>>> import numpy as np
>>> np.set_printoptions(precision=4, suppress=True, linewidth=140)
>>> arr = np.loadtxt("w.csv", delimiter=",")
>>> print(arr)
[[ 1.  0. -6.  3.]
 [ 0.  1. -6.  3.]
 [ 0.  0. -5.  3.]
 [ 0.  0. -6.  4.]]
>>> B = np.linalg.inv(arr)
>>> print(np.round(np.linalg.det(arr) * np.linalg.det(B), 4))
1.0
>>> print(round(float(np.linalg.slogdet(arr)[0]), 4))
-1.0
>>> print(np.round(arr @ B, 4) + 0)
[[1. 0. 0. 0.]
 [0. 1. 0. 0.]
 [0. 0. 1. 0.]
 [0. 0. 0. 1.]]
>>> A = np.load("out17.npy")
>>> print(A)
[[ 1  1 -1 -1 -1 -1  1  1]
 [ 1  1  1  1  1  1  1  1]
 [ 1 -1  1 -1 -1  1 -1  1]]
>>> B = A / np.linalg.norm(A, axis=1, keepdims=True)
>>> G = B @ B.T
>>> print(np.linalg.norm(B, axis=1))
[1. 1. 1.]
>>> print((np.abs(G) > 0.9).astype(int))
[[1 0 0]
 [0 1 0]
 [0 0 1]]
>>> print(np.argwhere(np.triu(np.abs(G) > 0.95, 1)))
[]
>>> print(G.round(4) + 0)
[[1. 0. 0.]
 [0. 1. 0.]
 [0. 0. 1.]]
>>> print(G[0].round(4) + 0)
[1. 0. 0.]
>>> B = A[0, 0] * A[1:] - np.outer(A[1:, 0], A[0])
>>> print(B)
[[ 0  0  2  2  2  2  0  0]
 [ 0 -2  2  0  0  2 -2  0]]
>>> print(np.flatnonzero(~B.round(6).any(axis=1)))
[]
>>> print(A[:, 0] / A[0, 0])
[1. 1. 1.]
>>> u, g = A[0], A[2]
>>> print(u @ u)
8
>>> print(u @ g)
0
>>> pr = (u @ g) / (u @ u) * u
>>> print(pr)
[ 0.  0. -0. -0. -0. -0.  0.  0.]
>>> print(g - pr)
[ 1. -1.  1. -1. -1.  1. -1.  1.]
>>> print((g - pr) @ u)
0.0
>>> print(np.linalg.matrix_rank(np.outer(u, g)))
1
>>> B = np.array([[3, 2, 0, 1], [3, 2, 2, 0], [1, 0, 0, 1]])
>>> W0 = B.T @ B
>>> print(W0)
[[19 12  6  4]
 [12  8  4  2]
 [ 6  4  4  0]
 [ 4  2  0  2]]
>>> U, sv, Vt = np.linalg.svd(W0)
>>> print(np.argmax(sv[:-1] / (sv[1:] + 1e-6)) + 1)
3
>>> B = U[:, :3] @ np.diag(sv[:3]) @ Vt[:3]
>>> print(round(np.abs(W0 - B).max(), 4))
0.0
>>> print(np.round(np.linalg.norm(W0 - B, 2), 4), round(float(sv[3]), 4))
0.0 0.0
>>> print(B.round(4) + 0)
[[19. 12.  6.  4.]
 [12.  8.  4.  2.]
 [ 6.  4.  4.  0.]
 [ 4.  2.  0.  2.]]
>>> u = np.array([2, -2])
>>> print(np.polyval(u, W0[3]))
[ 6  2 -2  2]
>>> print(np.array([np.convolve(row, u, "same") for row in W0]))
[[ 38 -14 -12  -4]
 [ 24  -8  -8  -4]
 [ 12  -4   0  -8]
 [  8  -4  -4   4]]
